In [1]: import numpy as np

In [2]: np.set_printoptions(precision=2, suppress=True, linewidth=120)

In [3]: rd = lambda a: np.round(a, 2) + 0

In [4]: J = np.loadtxt("block7.csv", delimiter=",")

In [5]: print(J)
[[-1. -3.  2.  3.  0.]
 [ 0. -3. -1. -3.  0.]
 [-2.  1.  0.  1.  3.]
 [-1. -9.  0. -3.  0.]]

In [6]: # rows and columns are dependent

In [7]: f = np.array([1, -2, -5])

In [8]: np.convolve(J[2], f)
Out[8]: array([ -2.,   5.,   8.,  -4.,   1., -11., -15.])

In [9]: left, sv, vt = np.linalg.svd(J)

In [10]: np.argmax(sv[:-1] / (sv[1:] + 1e-6)) + 1
Out[10]: np.int64(3)

In [11]: Y = left[:, :3] @ np.diag(sv[:3]) @ vt[:3]

In [12]: np.linalg.matrix_rank(Y)
Out[12]: np.int64(3)

In [13]: rd(Y)
Out[13]: 
array([[-1., -3.,  2.,  3.,  0.],
       [ 0., -3., -1., -3.,  0.],
       [-2.,  1.,  0.,  1.,  3.],
       [-1., -9.,  0., -3.,  0.]])

In [14]: rd(np.linalg.norm(J - Y, 2)), rd(sv[3])
Out[14]: (np.float64(0.0), np.float64(0.0))

In [15]: rd(np.linalg.norm(J - Y) / np.linalg.norm(J))
Out[15]: np.float64(0.0)

In [16]: rng = np.random.default_rng(776165)

In [17]: theta = np.sort(rng.uniform(-2, 2, 12))

In [18]: X = np.c_[theta, theta ** 2, theta ** 3] @ np.array([[-1, 0, 1], [3, 2, 3], [3, -3, 2]])

In [19]: rd(X)
Out[19]: 
array([[ -6.93,  25.94,  -4.27],
       [  1.16,   3.63,   0.08],
       [  1.1 ,   1.73,   0.07],
       [  0.19,   0.05,  -0.09],
       [  0.39,   0.13,   1.18],
       [  0.51,   0.13,   1.34],
       [  7.59,  -2.01,   8.35],
       [ 11.44,  -3.71,  11.69],
       [ 15.03,  -5.45,  14.71],
       [ 20.82,  -8.47,  19.47],
       [ 23.26,  -9.81,  21.45],
       [ 27.54, -12.22,  24.88]])

In [20]: P = X @ np.linalg.solve(X.T @ X, X.T)

In [21]: np.allclose(P @ P, P)
Out[21]: True

In [22]: rd(P @ X[:, 1])
Out[22]: array([ 25.94,   3.63,   1.73,   0.05,   0.13,   0.13,  -2.01,  -3.71,  -5.45,  -8.47,  -9.81, -12.22])

In [23]: rd(np.linalg.eigvalsh(P))
Out[23]: array([0., 0., 0., 0., 0., 0., 0., 0., 0., 1., 1., 1.])

In [24]: cen = X - X.mean(axis=0)

In [25]: left, sv, vt = np.linalg.svd(cen, full_matrices=False)

In [26]: rd((sv ** 2).sum() ** 2 / (sv ** 4).sum())
Out[26]: np.float64(1.17)

In [27]: rd(vt[0] * np.sign(vt[0, np.abs(vt[0]).argmax()]))
Out[27]: array([ 0.64, -0.52,  0.57])

In [28]: np.abs(vt[0]).argmax()
Out[28]: np.int64(0)

In [29]: np.linalg.matrix_rank(cen)
Out[29]: np.int64(3)

In [30]: d = np.linalg.norm(X[:, None] - X[None], axis=-1)

In [31]: rd(np.linalg.norm(X - X.mean(axis=0), axis=1))
Out[31]: array([33.34, 11.86, 11.32, 11.8 , 10.8 , 10.61,  1.49,  5.36, 10.28, 18.33, 21.75, 27.72])

In [32]: rd(d[0])
Out[32]: array([ 0.  , 24.13, 25.87, 27.18, 27.37, 27.44, 33.93, 38.36, 42.76, 50.18, 53.4 , 59.11])

In [33]: rd(np.linalg.norm(X, axis=1))
Out[33]: array([27.19,  3.81,  2.05,  0.22,  1.25,  1.44, 11.46, 16.77, 21.73, 29.74, 33.13, 39.07])
